% ipython --no-banner

In [1]: import numpy as np

In [2]: np.set_printoptions(precision=1, suppress=True, linewidth=100, legacy="1.25")

In [3]: rnd = lambda a: np.round(a, 1) + 0

In [4]: rng = np.random.default_rng(96100)

In [5]: J = np.eye(6, dtype=int)[rng.permutation(6)]

In [6]: print(J)
[[0 0 1 0 0 0]
 [0 0 0 1 0 0]
 [0 0 0 0 1 0]
 [0 1 0 0 0 0]
 [1 0 0 0 0 0]
 [0 0 0 0 0 1]]

In [7]: def softmax(z):
   ...:     e = np.exp(z - z.max(axis=-1, keepdims=True))
   ...:     return e / e.sum(axis=-1, keepdims=True)
   ...: 

In [8]: print(softmax(J).sum(axis=1))
[1. 1. 1. 1. 1. 1.]

In [9]: print(rnd(softmax(J[3])))
[0.1 0.4 0.1 0.1 0.1 0.1]

In [10]: print(rnd(softmax(10 * J[3])))
[0. 1. 0. 0. 0. 0.]

In [11]: S = J @ J.T / np.sqrt(6)

In [12]: print(softmax(S).round(6).argmax(axis=1))
[0 1 2 3 4 5]

In [13]: print(rnd(softmax(S + np.triu(np.full(S.shape, -np.inf), 1))))
[[1.  0.  0.  0.  0.  0. ]
 [0.4 0.6 0.  0.  0.  0. ]
 [0.3 0.3 0.4 0.  0.  0. ]
 [0.2 0.2 0.2 0.3 0.  0. ]
 [0.2 0.2 0.2 0.2 0.3 0. ]
 [0.2 0.2 0.2 0.2 0.2 0.2]]

In [14]: print(J[:, 4] @ J[:, 0])
0

In [15]: print(rnd(np.linalg.svd(J, compute_uv=False)))
[1. 1. 1. 1. 1. 1.]

In [16]: print(J.T @ J)
[[1 0 0 0 0 0]
 [0 1 0 0 0 0]
 [0 0 1 0 0 0]
 [0 0 0 1 0 0]
 [0 0 0 0 1 0]
 [0 0 0 0 0 1]]

In [17]: Q, Rm = np.linalg.qr(J)

In [18]: print(Q @ Rm)
[[0. 0. 1. 0. 0. 0.]
 [0. 0. 0. 1. 0. 0.]
 [0. 0. 0. 0. 1. 0.]
 [0. 1. 0. 0. 0. 0.]
 [1. 0. 0. 0. 0. 0.]
 [0. 0. 0. 0. 0. 1.]]

In [19]: print(np.trace(Q @ Q.T))
6.0

In [20]: print(np.abs(np.diag(Rm)))
[1. 1. 1. 1. 1. 1.]

In [21]: print(Q.shape, Rm.shape)
(6, 6) (6, 6)

In [22]: print(np.allclose(Rm.T @ Rm, J.T @ J))
True

In [23]: print(Q)
[[ 0.  0. -1.  0.  0.  0.]
 [-0.  0.  0. -1.  0.  0.]
 [-0. -0.  0.  0.  1.  0.]
 [-0. -1. -0.  0.  0.  0.]
 [-1. -0.  0. -0.  0.  0.]
 [-0. -0. -0. -0. -0.  1.]]
